$ python3 -q
>>> import numpy as np
>>> np.set_printoptions(precision=3, suppress=True, linewidth=120)
>>> arr = np.load("layer18.npy")
>>> arr
array([[ 7,  2,  2,  3, -2, -3],
       [ 2,  7,  2,  2,  3, -2],
       [ 2,  2,  7,  2,  2,  3],
       [ 3,  2,  2,  7,  2,  2],
       [-2,  3,  2,  2,  7,  2],
       [-3, -2,  3,  2,  2,  7]])
>>> # symmetric
>>> other = arr[0, 0] * arr[1:] - np.outer(arr[1:, 0], arr[0])
>>> other
array([[ 0, 45, 10,  8, 25, -8],
       [ 0, 10, 45,  8, 18, 27],
       [ 0,  8,  8, 40, 20, 23],
       [ 0, 25, 18, 20, 45,  8],
       [ 0, -8, 27, 23,  8, 40]])
>>> arr[:, 0] / arr[0, 0]
array([ 1.   ,  0.286,  0.286,  0.429, -0.286, -0.429])
>>> np.flatnonzero(~other.round(6).any(axis=1))
array([], dtype=int64)
>>> np.linalg.matrix_rank(other), np.linalg.matrix_rank(arr)
(np.int64(5), np.int64(6))
>>> vals, V = np.linalg.eigh(arr)
>>> np.linalg.eigvalsh(arr + -2 * np.eye(6))
array([-1.604, -0.067,  2.954,  5.883, 10.113, 12.721])
>>> np.linalg.eigvalsh(arr @ arr)
array([  0.157,   3.737,  24.544,  62.135, 146.72 , 216.708])
>>> np.round(V.T @ V, 3) + 0
array([[1., 0., 0., 0., 0., 0.],
       [0., 1., 0., 0., 0., 0.],
       [0., 0., 1., 0., 0., 0.],
       [0., 0., 0., 1., 0., 0.],
       [0., 0., 0., 0., 1., 0.],
       [0., 0., 0., 0., 0., 1.]])
>>> vals.sum(), np.trace(arr)
(np.float64(42.0), np.int64(42))
>>> arr.sum(axis=1)
array([ 9, 14, 18, 18, 14,  9])
>>> arr.mean(axis=0)
array([1.5  , 2.333, 3.   , 3.   , 2.333, 1.5  ])
>>> round(float(np.linalg.norm(arr)), 3)
21.307
>>> np.linalg.matrix_rank(arr)
np.int64(6)
>>> arr - arr[0]
array([[  0,   0,   0,   0,   0,   0],
       [ -5,   5,   0,  -1,   5,   1],
       [ -5,   0,   5,  -1,   4,   6],
       [ -4,   0,   0,   4,   4,   5],
       [ -9,   1,   0,  -1,   9,   5],
       [-10,  -4,   1,  -1,   4,  10]])
>>> np.zeros(6, 6)
Traceback (most recent call last):
  File "<python-input-20>", line 1, in <module>
    np.zeros(6, 6)
    ~~~~~~~~^^^^^^
TypeError: Cannot interpret '6' as a data type
>>> arr.sum(axis=0)
array([ 9, 14, 18, 18, 14,  9])
>>> np.abs(arr).max()
np.int64(7)
